% ipython --no-banner

In [1]: import numpy as np

In [2]: import numpy.linalg as la

In [3]: np.set_printoptions(suppress=True, linewidth=140)

In [4]: K = np.array([[1, 2, 3, -1, 1],
   ...:     [3, 0, 3, 3, 0],
   ...:     [2, 1, 1, -2, 3],
   ...:     [3, -2, -1, 3, -1],
   ...:     [0, 2, 0, -3, -3]])

In [5]: K[:, 0] = -1 * K[:, 2]

In [6]: K
Out[6]: 
array([[-3,  2,  3, -1,  1],
       [-3,  0,  3,  3,  0],
       [-1,  1,  1, -2,  3],
       [ 1, -2, -1,  3, -1],
       [ 0,  2,  0, -3, -3]])

In [7]: # rows and columns are dependent

In [8]: r = la.matrix_rank(K)

In [9]: r
Out[9]: np.int64(4)

In [10]: null = la.svd(K)[2][r:].T

In [11]: np.round(null[:, 0] / null[np.abs(null[:, 0]).round(6).argmax(), 0], 2) + 0
Out[11]: array([1., 0., 1., 0., 0.])

In [12]: print([int(la.matrix_rank(np.delete(K, i, axis=0))) for i in range(5)])
[4, 4, 3, 4, 3]

In [13]: print(np.round(null @ null.T, 2) + 0)
[[0.5 0.  0.5 0.  0. ]
 [0.  0.  0.  0.  0. ]
 [0.5 0.  0.5 0.  0. ]
 [0.  0.  0.  0.  0. ]
 [0.  0.  0.  0.  0. ]]

In [14]: print([int(la.matrix_rank(K[:, :j + 1])) for j in range(5)])
[1, 2, 2, 3, 4]

In [15]: round(float(np.trace(la.pinv(K) @ K)), 2)
Out[15]: 4.0

In [16]: print(np.round(K @ la.pinv(K) @ K, 2) + 0)
[[-3.  2.  3. -1.  1.]
 [-3.  0.  3.  3.  0.]
 [-1.  1.  1. -2.  3.]
 [ 1. -2. -1.  3. -1.]
 [ 0.  2.  0. -3. -3.]]

In [17]: np.allclose(K[:-1].T @ la.lstsq(K[:-1].T, K[-1])[0], K[-1])
Out[17]: False

In [18]: la.lstsq(K[:-1].T, K[-1])[2]
Out[18]: np.int32(3)

In [19]: print(np.unique(K.round(6), axis=0).shape)
(5, 5)

In [20]: round(la.det(K[::-1]), 2)
Out[20]: np.float64(0.0)

In [21]: np.einsum("ij,ji->", K, K)
Out[21]: np.int64(12)

In [22]: Uu, s, Vh = la.svd(K)

In [23]: s.round(2) + 0
Out[23]: array([7.06, 6.18, 4.11, 0.11, 0.  ])

In [24]: np.argmax(s[:-1] / (s[1:] + 1e-6)) + 1
Out[24]: np.int64(4)

In [25]: out = Uu[:, :4] @ np.diag(s[:4]) @ Vh[:4]

In [26]: print(round(la.norm(K - out) / la.norm(K), 2))
0.0

In [27]: out.round(2) + 0
Out[27]: 
array([[-3.,  2.,  3., -1.,  1.],
       [-3.,  0.,  3.,  3.,  0.],
       [-1.,  1.,  1., -2.,  3.],
       [ 1., -2., -1.,  3., -1.],
       [ 0.,  2.,  0., -3., -3.]])

In [28]: print(round(la.norm(K - out, 2), 2), round(s[4], 2))
0.0 0.0

In [29]: la.matrix_rank(K, rtol=0.05)
Out[29]: np.int64(3)
